In [1]: import numpy as np

In [2]: from numpy import linalg as LA

In [3]: np.set_printoptions(precision=4, suppress=True, linewidth=160)

In [4]: rnd = lambda a: np.round(a, 4) + 0

In [5]: data = np.loadtxt("m.csv", delimiter=",")

In [6]: print(data)
[[-1.      0.4    -1.2    -1.6     0.      1.8    -0.8    -1.2    -1.4    -1.3     0.2   ]
 [ 0.6    -0.9     1.2    -0.1     3.1     0.6    -0.9     0.7     0.2    -0.2     1.9   ]
 [-1.3     1.5     0.     -0.6    -1.2     0.4    -0.2    -1.3    -1.2    -0.4     0.    ]
 [-1.2029  1.595   0.0807 -1.0015 -1.2801  0.5196 -0.1855 -1.3583 -1.2032 -0.3443 -0.0146]
 [ 0.6    -2.2    -0.3     0.      1.4    -0.2     0.5    -1.3     1.8    -0.7    -0.8   ]]

In [7]: Y = np.array([[2, 1],
   ...:     [2, 0],
   ...:     [1, 1],
   ...:     [1, 2],
   ...:     [0, 0],
   ...:     [1, 1],
   ...:     [3, 1],
   ...:     [0, 0],
   ...:     [0, 3],
   ...:     [1, 2],
   ...:     [3, 0]])

In [8]: print(np.vstack([data, Y.T]).shape)
(7, 11)

In [9]: print(rnd(Y.T @ data.T))
[[ -5.3      3.9     -0.8     -0.5616  -5.3   ]
 [-11.2      1.5     -6.7     -7.0893   4.6   ]]

In [10]: print(rnd(np.einsum("ik,kj->ij", data, Y)))
[[ -5.3    -11.2   ]
 [  3.9      1.5   ]
 [ -0.8     -6.7   ]
 [ -0.5616  -7.0893]
 [ -5.3      4.6   ]]

In [11]: print(rnd(np.einsum("ij->j", data)))
[-2.3029  0.395  -0.2193 -3.3015  2.0199  3.1196 -1.5855 -4.4583 -1.8032 -2.9443  1.2854]

In [12]: print(rnd(np.einsum("ik,kj->ji", data, Y)))
[[ -5.3      3.9     -0.8     -0.5616  -5.3   ]
 [-11.2      1.5     -6.7     -7.0893   4.6   ]]

In [13]: print(LA.matrix_rank(data @ Y))
2

In [14]: vec = np.array([1, 0, 0, 1, 2, 3, 3, 1, 1, 0, 0])

In [15]: print((data * vec).sum(axis=1))
[-2.2     6.7    -6.2    -6.3238  4.8   ]

In [16]: print(np.sign((data @ vec).round(6)))
[-1.  1. -1. -1.  1.]

In [17]: print((data @ vec).argmax())
1

In [18]: print(rnd(data @ (2 * vec)))
[ -4.4     13.4    -12.4    -12.6476   9.6   ]

In [19]: print(rnd(data @ np.ones(11)))
[-6.1     6.2    -4.3    -4.3951 -1.2   ]

In [20]: print(rnd(data @ vec))
[-2.2     6.7    -6.2    -6.3238  4.8   ]

In [21]: print(LA.norm(data @ vec) <= LA.norm(data, 2) * LA.norm(vec) + 1e-9)
True
